$ python -q
>>> import numpy as np
>>> np.set_printoptions(precision=3, suppress=True, linewidth=200)
>>> X = np.load("run13.npy")
>>> X
array([[0.25 , 0.   , 0.25 , 0.   , 0.   , 0.   , 0.25 , 0.25 ],
       [0.   , 0.2  , 0.2  , 0.2  , 0.2  , 0.2  , 0.   , 0.   ],
       [0.   , 0.   , 0.667, 0.   , 0.   , 0.   , 0.   , 0.333],
       [0.   , 0.   , 0.2  , 0.4  , 0.2  , 0.   , 0.   , 0.2  ],
       [0.   , 0.   , 0.2  , 0.2  , 0.2  , 0.2  , 0.2  , 0.   ],
       [0.   , 0.   , 0.   , 0.5  , 0.   , 0.5  , 0.   , 0.   ],
       [0.   , 0.   , 0.   , 0.333, 0.   , 0.   , 0.333, 0.333],
       [0.   , 0.   , 0.   , 0.   , 0.   , 0.   , 0.5  , 0.5  ]])
>>> rng = np.random.default_rng(1940)
>>> labels = rng.permutation(8)
>>> labels
array([0, 4, 2, 5, 3, 6, 7, 1])
>>> other = X[labels][:, labels]
>>> np.trace(other)
np.float64(3.05)
>>> vec = np.array([2, 8, 8, 6, 2, 1, 8, 3])
>>> y = X @ vec
>>> y
array([5.25 , 5.   , 6.333, 5.   , 5.   , 3.5  , 5.667, 5.5  ])
>>> np.linalg.solve(X, y + X[:, 0])
array([3., 8., 8., 6., 2., 1., 8., 3.])
>>> np.linalg.solve(X.T, X[3])
array([ 0.,  0.,  0.,  1.,  0., -0.,  0.,  0.])
>>> U, sigma, VT = np.linalg.svd(X, full_matrices=False)
>>> np.round(np.sqrt((sigma ** 2).sum()), 3), round(float(np.linalg.norm(X)), 3)
(np.float64(1.679), 1.679)
>>> np.round(U.T @ U, 3) + 0
array([[1., 0., 0., 0., 0., 0., 0., 0.],
       [0., 1., 0., 0., 0., 0., 0., 0.],
       [0., 0., 1., 0., 0., 0., 0., 0.],
       [0., 0., 0., 1., 0., 0., 0., 0.],
       [0., 0., 0., 0., 1., 0., 0., 0.],
       [0., 0., 0., 0., 0., 1., 0., 0.],
       [0., 0., 0., 0., 0., 0., 1., 0.],
       [0., 0., 0., 0., 0., 0., 0., 1.]])
>>> np.abs(U[:, 0]).round(6).argmax()
np.int64(2)
>>> U.shape, sigma.shape, VT.shape
((8, 8), (8,), (8, 8))
>>> sigma / sigma[0]
array([1.   , 0.721, 0.596, 0.297, 0.261, 0.192, 0.141, 0.075])
>>> np.round(U.T @ X @ VT.T, 3) + 0
array([[1.161, 0.   , 0.   , 0.   , 0.   , 0.   , 0.   , 0.   ],
       [0.   , 0.836, 0.   , 0.   , 0.   , 0.   , 0.   , 0.   ],
       [0.   , 0.   , 0.691, 0.   , 0.   , 0.   , 0.   , 0.   ],
       [0.   , 0.   , 0.   , 0.345, 0.   , 0.   , 0.   , 0.   ],
       [0.   , 0.   , 0.   , 0.   , 0.303, 0.   , 0.   , 0.   ],
       [0.   , 0.   , 0.   , 0.   , 0.   , 0.223, 0.   , 0.   ],
       [0.   , 0.   , 0.   , 0.   , 0.   , 0.   , 0.163, 0.   ],
       [0.   , 0.   , 0.   , 0.   , 0.   , 0.   , 0.   , 0.087]])
>>> np.cumsum(sigma ** 2) / np.sum(sigma ** 2)
array([0.478, 0.726, 0.896, 0.938, 0.97 , 0.988, 0.997, 1.   ])
>>> np.round(VT @ VT.T, 3) + 0
array([[1., 0., 0., 0., 0., 0., 0., 0.],
       [0., 1., 0., 0., 0., 0., 0., 0.],
       [0., 0., 1., 0., 0., 0., 0., 0.],
       [0., 0., 0., 1., 0., 0., 0., 0.],
       [0., 0., 0., 0., 1., 0., 0., 0.],
       [0., 0., 0., 0., 0., 1., 0., 0.],
       [0., 0., 0., 0., 0., 0., 1., 0.],
       [0., 0., 0., 0., 0., 0., 0., 1.]])
>>> vec = np.array([2, 0, 1, 0, 1, 3, 0, 1])
>>> h1 = np.maximum(X @ vec, 0)
>>> np.maximum(X @ vec, 0) - np.maximum(-X @ vec, 0)
array([1.   , 1.   , 1.   , 0.6  , 1.   , 1.5  , 0.333, 0.5  ])
>>> np.maximum(X @ (3 * vec), 0)
array([3. , 3. , 3. , 1.8, 3. , 4.5, 1. , 1.5])
>>> h1
array([1.   , 1.   , 1.   , 0.6  , 1.   , 1.5  , 0.333, 0.5  ])
>>> np.flatnonzero(h1 > 1e-9)
array([0, 1, 2, 3, 4, 5, 6, 7])
>>> mat = np.array([[1, 4, -3, -4, 5],
...     [4, 7, 0, -1, 8],
...     [3, 6, -1, -2, 7],
...     [5, 8, 1, 0, 9],
...     [2, 5, -2, -3, 6],
...     [2, 5, -2, -3, 6],
...     [7, 10, 3, 2, 11]])
>>> # rank 2
>>> np.linalg.cond(mat) > 100
np.True_
>>> [round(float(x), 3) for x in np.linalg.svd(mat, compute_uv=False)[:3]]
[28.91, 8.379, 0.0]
>>> f = np.array([3, 2])
>>> np.array([np.convolve(row, f, "same") for row in mat])
array([[  3,  14,  -1, -18,   7],
       [ 12,  29,  14,  -3,  22],
       [  9,  24,   9,  -8,  17],
       [ 15,  34,  19,   2,  27],
       [  6,  19,   4, -13,  12],
       [  6,  19,   4, -13,  12],
       [ 21,  44,  29,  12,  37]])
>>> np.polyval(f, mat[6])
array([23, 32, 11,  8, 35])
>>> U, sigma, VT = np.linalg.svd(mat)
>>> np.argmax(sigma[:-1] / (sigma[1:] + 1e-6)) + 1
np.int64(2)
>>> other = U[:, :2] @ np.diag(sigma[:2]) @ VT[:2]
>>> round(np.abs(mat - other).max(), 3)
np.float64(0.0)
>>> round(np.linalg.norm(mat - other, 2), 3), round(sigma[2], 3)
(np.float64(0.0), np.float64(0.0))
>>> np.linalg.matrix_rank(other)
np.int64(2)
>>> round(np.linalg.norm(mat - other) / np.linalg.norm(mat), 3)
np.float64(0.0)
>>> np.linalg.matrix_rank(mat, rtol=0.05)
np.int64(2)
>>> U, sigma, VT = np.linalg.svd(mat, full_matrices=False)
>>> round(np.sqrt((sigma ** 2).sum()), 3), round(float(np.linalg.norm(mat)), 3)
(np.float64(30.1), 30.1)
>>> np.round(VT @ VT.T, 3) + 0
array([[1., 0., 0., 0., 0.],
       [0., 1., 0., 0., 0.],
       [0., 0., 1., 0., 0.],
       [0., 0., 0., 1., 0.],
       [0., 0., 0., 0., 1.]])
>>> np.abs(U[:, 0]).round(6).argmax()
np.int64(6)
>>> np.cumsum(sigma ** 2) / np.sum(sigma ** 2)
array([0.923, 1.   , 1.   , 1.   , 1.   ])
>>> (sigma > 1e-8).sum()
np.int64(2)
>>> np.linalg.lstsq(mat[:-1].T, mat[-1])[2]
np.int32(2)
>>> np.abs(np.diag(np.linalg.qr(mat)[1])) > 1e-9
array([ True,  True, False, False, False])
>>> np.unique(mat.round(6), axis=0).shape
(6, 5)
>>> np.allclose(mat[:-1].T @ np.linalg.lstsq(mat[:-1].T, mat[-1])[0], mat[-1])
True
>>> np.round(mat @ np.linalg.pinv(mat) @ mat, 3) + 0
array([[ 1.,  4., -3., -4.,  5.],
       [ 4.,  7.,  0., -1.,  8.],
       [ 3.,  6., -1., -2.,  7.],
       [ 5.,  8.,  1.,  0.,  9.],
       [ 2.,  5., -2., -3.,  6.],
       [ 2.,  5., -2., -3.,  6.],
       [ 7., 10.,  3.,  2., 11.]])
>>> other = np.array([[-2, 0, 0, 1, -2, 1, 2, 1],
...     [2, 0, 0, 2, 1, 0, 1, 2],
...     [2, -2, 2, 1, -3, 0, 1, 2],
...     [0, 0, 2, -2, 1, 0, 1, 1],
...     [-2, 0, -3, 0, 0, 0, -2, 3],
...     [3, -3, -3, -3, 0, 1, -1, 1],
...     [-3, -2, 3, 2, -1, 0, -2, -1]])
>>> A = other.T @ other
>>> A
array([[ 34,  -7,  -8, -11,   3,   1,   7,   6],
       [ -7,  17,  -1,   3,   8,  -3,   5,  -5],
       [ -8,  -1,  35,  13,  -7,  -3,   7,  -9],
       [-11,   3,  13,  23,  -7,  -2,   2,   0],
       [  3,   8,  -7,  -7,  16,  -2,  -3,  -4],
       [  1,  -3,  -3,  -2,  -2,   2,   1,   2],
       [  7,   5,   7,   2,  -3,   1,  16,   2],
       [  6,  -5,  -9,   0,  -4,   2,   2,  21]])
>>> other = np.array([[-1, 2, 1],
...     [1, -1, 1],
...     [-1, -1, 2],
...     [1, -2, 2],
...     [-2, -1, 0],
...     [2, 2, 0],
...     [2, -2, -2],
...     [1, 2, -2]])
>>> np.einsum("ik,kj->ji", A, other)
array([[ -28,   11,   -2,   38,  -41,    9,   35,   35],
       [ 102,  -70, -107,  -85,   -3,   20,  -25,   72],
       [ -37,   14,   91,   60,   -3,  -18,   -6,  -63]])
>>> np.einsum("ij->j", A)
array([25, 17, 27, 21,  4, -4, 37, 13])
>>> [round(float(x), 3) for x in np.linalg.svd(A, compute_uv=False)[:3]]
[57.496, 35.372, 27.985]
>>> np.round(np.linalg.norm(A, 2) / np.linalg.norm(A), 3)
np.float64(0.743)
>>> r = np.linalg.matrix_rank(A)
>>> r
np.int64(7)
>>> null = np.linalg.svd(A)[2][r:].T
>>> np.allclose(A @ null, 0)
True
>>> np.linalg.matrix_rank(A.T @ A), np.linalg.matrix_rank(A @ A.T)
(np.int64(7), np.int64(7))
>>> null.shape
(8, 1)
>>> [int(np.linalg.matrix_rank(np.delete(A, i, axis=0))) for i in range(8)]
[7, 7, 7, 7, 7, 7, 7, 7]
>>> np.round(A @ null, 3) + 0
array([[0.],
       [0.],
       [0.],
       [0.],
       [0.],
       [0.],
       [0.],
       [0.]])
>>> U, sigma, VT = np.linalg.svd(A)
>>> np.argmax(sigma[:-1] / (sigma[1:] + 1e-6)) + 1
np.int64(7)
>>> other = U[:, :7] @ np.diag(sigma[:7]) @ VT[:7]
>>> np.round(np.abs(A - other).max(), 3)
np.float64(0.0)
>>> np.linalg.matrix_rank(other)
np.int64(7)
>>> ev, V = np.linalg.eigh(A)
>>> vec = np.array([-1, -1, 1, 1, 2, -2, 2, -2])
>>> np.round(V * np.maximum(ev, 0) @ V.T, 3) + 0
array([[ 34.,  -7.,  -8., -11.,   3.,   1.,   7.,   6.],
       [ -7.,  17.,  -1.,   3.,   8.,  -3.,   5.,  -5.],
       [ -8.,  -1.,  35.,  13.,  -7.,  -3.,   7.,  -9.],
       [-11.,   3.,  13.,  23.,  -7.,  -2.,   2.,   0.],
       [  3.,   8.,  -7.,  -7.,  16.,  -2.,  -3.,  -4.],
       [  1.,  -3.,  -3.,  -2.,  -2.,   2.,   1.,   2.],
       [  7.,   5.,   7.,   2.,  -3.,   1.,  16.,   2.],
       [  6.,  -5.,  -9.,   0.,  -4.,   2.,   2.,  21.]])
>>> (np.sign(V[:, -1].round(6)) == np.sign(V[0, -1].round(6))).astype(int)
array([1, 0, 0, 0, 1, 1, 0, 1])
>>> E = np.load("case12.npy")
>>> E
array([[ 3.3,  2. , -2. ,  3. , -3. , -2. ],
       [ 2. , -1.7, -2. , -2. ,  2. ,  0. ],
       [-1. , -1. , -1.7,  2. , -1. ,  0. ],
       [ 0. ,  1. ,  1. , -2.7,  2. ,  0. ],
       [-1. , -3. ,  0. ,  3. ,  2.3, -3. ],
       [ 3. ,  2. , -2. ,  3. , -3. , -1.7]])
>>> ang = np.radians(60)
>>> r_ = np.eye(6)
>>> r_[1, 1] = r_[0, 0] = np.cos(ang)
>>> r_[1, 0], r_[0, 1] = -np.sin(ang), np.sin(ang)
>>> r_
array([[ 0.5  ,  0.866,  0.   ,  0.   ,  0.   ,  0.   ],
       [-0.866,  0.5  ,  0.   ,  0.   ,  0.   ,  0.   ],
       [ 0.   ,  0.   ,  1.   ,  0.   ,  0.   ,  0.   ],
       [ 0.   ,  0.   ,  0.   ,  1.   ,  0.   ,  0.   ],
       [ 0.   ,  0.   ,  0.   ,  0.   ,  1.   ,  0.   ],
       [ 0.   ,  0.   ,  0.   ,  0.   ,  0.   ,  1.   ]])
>>> other = E @ r_.T
>>> other
array([[ 3.382, -1.858, -2.   ,  3.   , -3.   , -2.   ],
       [-0.472, -2.582, -2.   , -2.   ,  2.   ,  0.   ],
       [-1.366,  0.366, -1.7  ,  2.   , -1.   ,  0.   ],
       [ 0.866,  0.5  ,  1.   , -2.7  ,  2.   ,  0.   ],
       [-3.098, -0.634,  0.   ,  3.   ,  2.3  , -3.   ],
       [ 3.232, -1.598, -2.   ,  3.   , -3.   , -1.7  ]])
>>> np.allclose(np.linalg.norm(E, axis=1), np.linalg.norm(other, axis=1))
True
>>> labels = rng.permutation(6)
>>> other = E[:, labels] * rng.choice([-1, 1], 6)
>>> other
array([[ 3. , -2. , -2. ,  3. ,  2. ,  3.3],
       [-2. , -2. ,  1.7, -2. , -0. ,  2. ],
       [ 2. , -1.7,  1. ,  1. , -0. , -1. ],
       [-2.7,  1. , -1. , -2. , -0. ,  0. ],
       [ 3. ,  0. ,  3. , -2.3,  3. , -1. ],
       [ 3. , -2. , -2. ,  3. ,  1.7,  3. ]])
>>> U, _, VT = np.linalg.svd(E.T @ other)
>>> np.round(np.linalg.lstsq(E, other)[0], 3) + 0
array([[ 0.,  0.,  0.,  0.,  0.,  1.],
       [ 0.,  0., -1.,  0.,  0.,  0.],
       [ 0.,  1.,  0.,  0.,  0.,  0.],
       [ 1.,  0.,  0.,  0.,  0.,  0.],
       [ 0.,  0.,  0., -1.,  0.,  0.],
       [ 0.,  0.,  0.,  0., -1.,  0.]])
>>> np.round(U @ VT, 3) + 0
array([[ 0.,  0.,  0.,  0.,  0.,  1.],
       [ 0.,  0., -1.,  0.,  0.,  0.],
       [ 0.,  1.,  0.,  0.,  0.,  0.],
       [ 1.,  0.,  0.,  0.,  0.,  0.],
       [ 0.,  0.,  0., -1.,  0.,  0.],
       [ 0.,  0.,  0.,  0., -1.,  0.]])
>>> other = mat[0, 0] * mat[1:] - np.outer(mat[1:, 0], mat[0])
>>> other
array([[  0,  -9,  12,  15, -12],
       [  0,  -6,   8,  10,  -8],
       [  0, -12,  16,  20, -16],
       [  0,  -3,   4,   5,  -4],
       [  0,  -3,   4,   5,  -4],
       [  0, -18,  24,  30, -24]])
>>> mat[:, 0] / mat[0, 0]
array([1., 4., 3., 5., 2., 2., 7.])
>>> other = np.array([[-3, -3, 1],
...     [-3, 1, 2],
...     [3, -1, -1],
...     [-3, 2, -1],
...     [-2, -2, 1],
...     [-1, -2, 3]])
>>> np.linalg.matrix_rank(E @ other)
np.int64(3)
>>> np.einsum("ij->j", E)
array([ 6.3, -0.7, -6.7,  6.3, -0.7, -6.7])
>>> F = np.load("data.npy")
>>> F
array([[-5,  0,  5,  0,  0,  3],
       [ 0, -3,  0,  4,  5,  0],
       [ 3,  0, -1,  0,  0,  1],
       [ 0, -1,  0, -2,  3,  0],
       [ 0, -3,  0, -2,  0,  0],
       [ 0,  0,  3,  0,  0, -5]])
>>> vec = np.array([-3, 2, 0, -3, -3, 3])
>>> np.linalg.norm(F @ vec) <= np.linalg.norm(F, 2) * np.linalg.norm(vec) + 1e-9
np.True_
>>> np.einsum("ij,j->i", F, vec)
array([ 24, -33,  -6,  -5,   0, -15])
>>> F @ np.eye(6)[2]
array([ 5.,  0., -1.,  0.,  0.,  3.])
>>> F @ vec
array([ 24, -33,  -6,  -5,   0, -15])
>>> F @ np.ones(6)
array([ 3.,  6.,  3.,  0., -5., -2.])
>>> (F * vec).sum(axis=1)
array([ 24, -33,  -6,  -5,   0, -15])
